$ python3 -q
>>> import numpy as np
>>> np.set_printoptions(precision=2, suppress=True, linewidth=160)
>>> rnd = lambda a: np.round(a, 2) + 0
>>> M2 = np.array([[-1, 2, -1], [1, 1, -3], [-2, -2, 1]])
>>> X = np.triu(M2)
>>> X
array([[-1,  2, -1],
       [ 0,  1, -3],
       [ 0,  0,  1]])
>>> (X - X.T) / 2
array([[ 0. ,  1. , -0.5],
       [-1. ,  0. , -1.5],
       [ 0.5,  1.5,  0. ]])
>>> rnd(np.linalg.det(X))
np.float64(-1.0)
>>> np.allclose(X @ X.T, X.T @ X)
False
>>> assert X == X.T
Traceback (most recent call last):
  File "<python-input-9>", line 1, in <module>
    assert X == X.T
           ^^^^^^^^
ValueError: The truth value of an array with more than one element is ambiguous. Use a.any() or a.all()
>>> K = np.load("x.npy")
>>> K
array([[  6.98, -10.57,  -9.88, -13.68,   2.16],
       [  5.97,  -7.68,  -7.53, -14.99,   0.39],
       [  6.11,  -8.99, -11.2 , -14.06,  -0.5 ],
       [  6.2 ,  -8.55,  -8.24, -14.84,   0.36],
       [  5.79,  -7.65,  -8.55, -15.12,   0.61],
       [  6.9 ,  -9.38,  -8.63, -15.51,  -1.89],
       [  5.45,  -9.58,  -8.77, -15.1 ,   0.16],
       [  5.7 ,  -9.4 ,  -8.33, -13.99,   0.11],
       [  5.03,  -9.41,  -9.61, -14.21,  -0.02],
       [  6.28,  -9.27, -10.69, -15.2 ,   0.96],
       [  7.06, -10.65,  -9.49, -15.57,  -0.15],
       [  3.31,  -9.32,  -9.05, -12.97,  -0.6 ],
       [  5.69,  -9.06,  -9.92, -15.24,   0.37],
       [  5.65,  -8.91,  -5.81, -14.72,   0.8 ],
       [  6.59,  -8.54,  -9.91, -13.66,  -0.24],
       [  5.55,  -9.75,  -9.18, -15.14,  -0.12],
       [  5.75,  -9.85,  -9.64, -14.41,  -0.14],
       [  6.86,  -9.32,  -9.49, -15.87,  -0.2 ],
       [  5.22,  -7.86,  -8.72, -15.76,   0.68],
       [  6.39,  -8.32,  -9.12, -14.16,  -0.54],
       [  6.52,  -8.36,  -9.64, -14.88,   0.32],
       [  8.42,  -8.72,  -9.5 , -14.1 ,   1.5 ],
       [  5.91,  -8.2 ,  -9.64, -15.15,   1.4 ],
       [  5.52,  -5.98,  -7.6 , -14.69,   1.25],
       [  5.74,  -7.51,  -9.96, -15.6 ,   0.44],
       [  5.21,  -8.33,  -8.56, -13.53,  -0.75],
       [  5.56,  -8.51,  -8.24, -14.45,  -1.07],
       [  6.4 , -10.81,  -7.87, -14.19,   0.54]])
>>> C = K[[12, 18]].astype(float)
>>> for _ in range(6):
...     z = np.linalg.norm(K[:, None] - C, axis=-1).argmin(axis=1)
...     C = np.array([K[z == j].mean(axis=0) for j in range(2)])
... 
>>> z
array([0, 1, 0, 1, 1, 0, 0, 0, 0, 0, 0, 0, 0, 1, 0, 0, 0, 0, 1, 0, 0, 0, 0, 1, 1, 0, 1, 0])
>>> np.abs(C[1] - C[0]).argmax()
np.int64(1)
>>> print(np.bincount(z))
[20  8]
>>> rnd(C)
array([[  6.11,  -9.29,  -9.41, -14.53,   0.12],
       [  5.71,  -7.83,  -8.08, -15.02,   0.43]])
